In [1]: import numpy as np

In [2]: np.set_printoptions(precision=2, suppress=True, linewidth=160)

In [3]: rd = lambda a: np.round(a, 2) + 0

In [4]: M = 0.2 ** np.abs(np.subtract.outer(np.arange(8), np.arange(8)))

In [5]: rd(M)
Out[5]: 
array([[1.  , 0.2 , 0.04, 0.01, 0.  , 0.  , 0.  , 0.  ],
       [0.2 , 1.  , 0.2 , 0.04, 0.01, 0.  , 0.  , 0.  ],
       [0.04, 0.2 , 1.  , 0.2 , 0.04, 0.01, 0.  , 0.  ],
       [0.01, 0.04, 0.2 , 1.  , 0.2 , 0.04, 0.01, 0.  ],
       [0.  , 0.01, 0.04, 0.2 , 1.  , 0.2 , 0.04, 0.01],
       [0.  , 0.  , 0.01, 0.04, 0.2 , 1.  , 0.2 , 0.04],
       [0.  , 0.  , 0.  , 0.01, 0.04, 0.2 , 1.  , 0.2 ],
       [0.  , 0.  , 0.  , 0.  , 0.01, 0.04, 0.2 , 1.  ]])

In [6]: def softmax(z):
   ...:     e = np.exp(z - z.max(axis=-1, keepdims=True))
   ...:     return e / e.sum(axis=-1, keepdims=True)
   ...: 

In [7]: rd(softmax(M[4]))
Out[7]: array([0.1 , 0.1 , 0.1 , 0.12, 0.26, 0.12, 0.1 , 0.1 ])

In [8]: rd(softmax(M[4] + 2))
Out[8]: array([0.1 , 0.1 , 0.1 , 0.12, 0.26, 0.12, 0.1 , 0.1 ])

In [9]: rd(softmax(10 * M[4]))
Out[9]: array([0., 0., 0., 0., 1., 0., 0., 0.])

In [10]: att = M @ M.T / np.sqrt(8)

In [11]: rd(softmax(att)[4] @ M)
Out[11]: array([0.14, 0.17, 0.18, 0.2 , 0.23, 0.2 , 0.17, 0.14])

In [12]: rd(softmax(att + np.triu(np.full(att.shape, -np.inf), 1)))
Out[12]: 
array([[1.  , 0.  , 0.  , 0.  , 0.  , 0.  , 0.  , 0.  ],
       [0.44, 0.56, 0.  , 0.  , 0.  , 0.  , 0.  , 0.  ],
       [0.28, 0.32, 0.4 , 0.  , 0.  , 0.  , 0.  , 0.  ],
       [0.22, 0.22, 0.25, 0.31, 0.  , 0.  , 0.  , 0.  ],
       [0.18, 0.18, 0.18, 0.2 , 0.26, 0.  , 0.  , 0.  ],
       [0.15, 0.15, 0.15, 0.16, 0.17, 0.22, 0.  , 0.  ],
       [0.13, 0.13, 0.13, 0.13, 0.14, 0.15, 0.19, 0.  ],
       [0.12, 0.12, 0.12, 0.12, 0.12, 0.12, 0.13, 0.17]])

In [13]: E = np.load("arr.npy")

In [14]: E
Out[14]: 
array([[ 0.,  0.,  1.,  0.,  0.],
       [ 0.,  1.,  0.,  0.,  0.],
       [-1.,  0.,  0.,  0.,  0.],
       [ 0.,  0.,  0.,  1.,  0.],
       [ 0.,  0.,  0.,  0.,  1.]])

In [15]: Y = np.linalg.inv(E)

In [16]: Y
Out[16]: 
array([[-0., -0., -1., -0., -0.],
       [ 0.,  1.,  0.,  0.,  0.],
       [ 1.,  0.,  0.,  0.,  0.],
       [ 0.,  0.,  0.,  1.,  0.],
       [ 0.,  0.,  0.,  0.,  1.]])

In [17]: rd(np.linalg.cond(E))
Out[17]: np.float64(1.0)

In [18]: rd(np.linalg.det(E) * np.linalg.det(Y))
Out[18]: np.float64(1.0)

In [19]: np.allclose(Y, E.T)
Out[19]: True

In [20]: (np.abs(Y) > 1e-9).astype(int)
Out[20]: 
array([[0, 0, 1, 0, 0],
       [0, 1, 0, 0, 0],
       [1, 0, 0, 0, 0],
       [0, 0, 0, 1, 0],
       [0, 0, 0, 0, 1]])

In [21]: rd(np.linalg.inv(Y))
Out[21]: 
array([[ 0.,  0.,  1.,  0.,  0.],
       [ 0.,  1.,  0.,  0.,  0.],
       [-1.,  0.,  0.,  0.,  0.],
       [ 0.,  0.,  0.,  1.,  0.],
       [ 0.,  0.,  0.,  0.,  1.]])
